$ python3 -q
>>> import numpy as np
>>> np.set_printoptions(precision=1, suppress=True, linewidth=160)
>>> M = np.load("a.npy")
>>> print(M)
[[ 17  -5   3  -5  -5  -5  -8]
 [ -5  23  12  -5   3  17  -2]
 [  3  12  10  -2   1   9  -4]
 [ -5  -5  -2  20 -11  -6  11]
 [ -5   3   1 -11  17   7  -6]
 [ -5  17   9  -6   7  14  -3]
 [ -8  -2  -4  11  -6  -3   9]]
>>> Uu, sigma, vt = np.linalg.svd(M)
>>> print(sigma.round(1) + 0)
[51.1 31.7 21.7  5.5  0.   0.   0. ]
>>> M2 = Uu[:, :4] @ np.diag(sigma[:4]) @ vt[:4]
>>> print(round(np.linalg.norm(M - M2) / np.linalg.norm(M), 1))
0.0
>>> r0, r1 = M[2], M[0]
>>> print(r0 @ r1)
13
>>> pr = (r0 @ r1) / (r0 @ r0) * r0
>>> print(np.round(np.linalg.norm(r0 + r1) ** 2 + np.linalg.norm(r0 - r1) ** 2, 1))
1634.0
>>> print(r1 - pr)
[16.9 -5.4  2.6 -4.9 -5.  -5.3 -7.9]
>>> print(pr.round(1) + 0)
[ 0.1  0.4  0.4 -0.1  0.   0.3 -0.1]
>>> print(np.outer(r0, r1))
[[ 51 -15   9 -15 -15 -15 -24]
 [204 -60  36 -60 -60 -60 -96]
 [170 -50  30 -50 -50 -50 -80]
 [-34  10  -6  10  10  10  16]
 [ 17  -5   3  -5  -5  -5  -8]
 [153 -45  27 -45 -45 -45 -72]
 [-68  20 -12  20  20  20  32]]
>>> print(M @ np.linalg.pinv(M) @ M)
[[ 17.  -5.   3.  -5.  -5.  -5.  -8.]
 [ -5.  23.  12.  -5.   3.  17.  -2.]
 [  3.  12.  10.  -2.   1.   9.  -4.]
 [ -5.  -5.  -2.  20. -11.  -6.  11.]
 [ -5.   3.   1. -11.  17.   7.  -6.]
 [ -5.  17.   9.  -6.   7.  14.  -3.]
 [ -8.  -2.  -4.  11.  -6.  -3.   9.]]
>>> rng = np.random.default_rng(887043)
>>> lab = rng.permutation(7)
>>> print(lab)
[2 0 5 3 4 6 1]
>>> M2 = M[lab][:, lab]
>>> print(np.trace(M2))
110
>>> print(np.allclose(M2, M))
False
>>> W0 = np.eye(6, dtype=int)[rng.permutation(6)]
>>> print(W0)
[[0 0 0 1 0 0]
 [0 1 0 0 0 0]
 [0 0 1 0 0 0]
 [0 0 0 0 0 1]
 [1 0 0 0 0 0]
 [0 0 0 0 1 0]]
>>> print(np.linalg.matrix_power(W0, 100))
[[1 0 0 0 0 0]
 [0 1 0 0 0 0]
 [0 0 1 0 0 0]
 [0 0 0 1 0 0]
 [0 0 0 0 1 0]
 [0 0 0 0 0 1]]
>>> pr = np.eye(6)[5]
>>> for _ in range(5):
...     pr = pr @ W0
...     print(pr.round(1))
... 
[0. 0. 0. 0. 1. 0.]
[1. 0. 0. 0. 0. 0.]
[0. 0. 0. 1. 0. 0.]
[0. 0. 0. 0. 0. 1.]
[0. 0. 0. 0. 1. 0.]
>>> x0 = np.array([6, 6, 4, 2, 4, 0])
>>> print(6 - np.linalg.matrix_rank(W0 - np.eye(6), tol=1e-8))
3
>>> print(np.abs(np.linalg.eigvals(W0)))
[1. 1. 1. 1. 1. 1.]
>>> print([p for p in range(1, 25) if np.allclose(np.linalg.matrix_power(W0, p), np.eye(6))])
[4, 8, 12, 16, 20, 24]
>>> print(round(float(np.linalg.norm(x0)), 1), np.round(np.linalg.norm(W0 @ x0), 1))
10.4 10.4
>>> print(np.round(np.linalg.det(W0), 1))
-1.0
>>> print(np.linalg.inv(W0))
[[0. 0. 0. 0. 1. 0.]
 [0. 1. 0. 0. 0. 0.]
 [0. 0. 1. 0. 0. 0.]
 [1. 0. 0. 0. 0. 0.]
 [0. 0. 0. 0. 0. 1.]
 [0. 0. 0. 1. 0. 0.]]
>>> ang = np.radians(45)
>>> r_ = np.eye(6)
>>> r_[5, 5] = r_[2, 2] = np.cos(ang)
>>> r_[5, 2], r_[2, 5] = -np.sin(ang), np.sin(ang)
>>> print(r_)
[[ 1.   0.   0.   0.   0.   0. ]
 [ 0.   1.   0.   0.   0.   0. ]
 [ 0.   0.   0.7  0.   0.   0.7]
 [ 0.   0.   0.   1.   0.   0. ]
 [ 0.   0.   0.   0.   1.   0. ]
 [ 0.   0.  -0.7  0.   0.   0.7]]
>>> M2 = W0 @ r_.T
>>> print(np.linalg.svd(W0, compute_uv=False), np.linalg.svd(M2, compute_uv=False))
[1. 1. 1. 1. 1. 1.] [1. 1. 1. 1. 1. 1.]
>>> print(np.allclose(np.linalg.norm(W0, axis=1), np.linalg.norm(M2, axis=1)))
True
>>> print(M2)
[[ 0.   0.   0.   1.   0.   0. ]
 [ 0.   1.   0.   0.   0.   0. ]
 [ 0.   0.   0.7  0.   0.  -0.7]
 [ 0.   0.   0.7  0.   0.   0.7]
 [ 1.   0.   0.   0.   0.   0. ]
 [ 0.   0.   0.   0.   1.   0. ]]
>>> M2 = W0 / np.sqrt((W0 ** 2).mean(axis=1, keepdims=True))
>>> print(W0 - W0.mean(axis=1, keepdims=True))
[[-0.2 -0.2 -0.2  0.8 -0.2 -0.2]
 [-0.2  0.8 -0.2 -0.2 -0.2 -0.2]
 [-0.2 -0.2  0.8 -0.2 -0.2 -0.2]
 [-0.2 -0.2 -0.2 -0.2 -0.2  0.8]
 [ 0.8 -0.2 -0.2 -0.2 -0.2 -0.2]
 [-0.2 -0.2 -0.2 -0.2  0.8 -0.2]]
>>> print(np.linalg.matrix_rank(M2) == np.linalg.matrix_rank(W0))
True
>>> print(M2[0])
[0.  0.  0.  2.4 0.  0. ]
>>> print(np.linalg.matrix_rank(W0 - W0.mean(axis=1, keepdims=True)))
5
>>> print(np.linalg.norm(M2, axis=1))
[2.4 2.4 2.4 2.4 2.4 2.4]
>>> print((W0 - W0.T) / 2)
[[ 0.   0.   0.   0.5 -0.5  0. ]
 [ 0.   0.   0.   0.   0.   0. ]
 [ 0.   0.   0.   0.   0.   0. ]
 [-0.5  0.   0.   0.   0.   0.5]
 [ 0.5  0.   0.   0.   0.  -0.5]
 [ 0.   0.   0.  -0.5  0.5  0. ]]
>>> assert W0 == W0.T
Traceback (most recent call last):
  File "<python-input-50>", line 1, in <module>
    assert W0 == W0.T
           ^^^^^^^^^^
ValueError: The truth value of an array with more than one element is ambiguous. Use a.any() or a.all()
>>> lab = rng.integers(0, 2, 9)
>>> A = (lab[:, None] == lab) * 4 + np.eye(9)
>>> print(A)
[[5. 4. 4. 0. 4. 0. 0. 4. 4.]
 [4. 5. 4. 0. 4. 0. 0. 4. 4.]
 [4. 4. 5. 0. 4. 0. 0. 4. 4.]
 [0. 0. 0. 5. 0. 4. 4. 0. 0.]
 [4. 4. 4. 0. 5. 0. 0. 4. 4.]
 [0. 0. 0. 4. 0. 5. 4. 0. 0.]
 [0. 0. 0. 4. 0. 4. 5. 0. 0.]
 [4. 4. 4. 0. 4. 0. 0. 5. 4.]
 [4. 4. 4. 0. 4. 0. 0. 4. 5.]]
>>> print(A @ A)
[[105. 104. 104.   0. 104.   0.   0. 104. 104.]
 [104. 105. 104.   0. 104.   0.   0. 104. 104.]
 [104. 104. 105.   0. 104.   0.   0. 104. 104.]
 [  0.   0.   0.  57.   0.  56.  56.   0.   0.]
 [104. 104. 104.   0. 105.   0.   0. 104. 104.]
 [  0.   0.   0.  56.   0.  57.  56.   0.   0.]
 [  0.   0.   0.  56.   0.  56.  57.   0.   0.]
 [104. 104. 104.   0. 104.   0.   0. 105. 104.]
 [104. 104. 104.   0. 104.   0.   0. 104. 105.]]
>>> print((A != 0).astype(int))
[[1 1 1 0 1 0 0 1 1]
 [1 1 1 0 1 0 0 1 1]
 [1 1 1 0 1 0 0 1 1]
 [0 0 0 1 0 1 1 0 0]
 [1 1 1 0 1 0 0 1 1]
 [0 0 0 1 0 1 1 0 0]
 [0 0 0 1 0 1 1 0 0]
 [1 1 1 0 1 0 0 1 1]
 [1 1 1 0 1 0 0 1 1]]
>>> print(round(np.linalg.det(A), 1))
325.0
>>> print(np.sort(np.linalg.eigvals(A).real))
[ 1.  1.  1.  1.  1.  1.  1. 13. 25.]
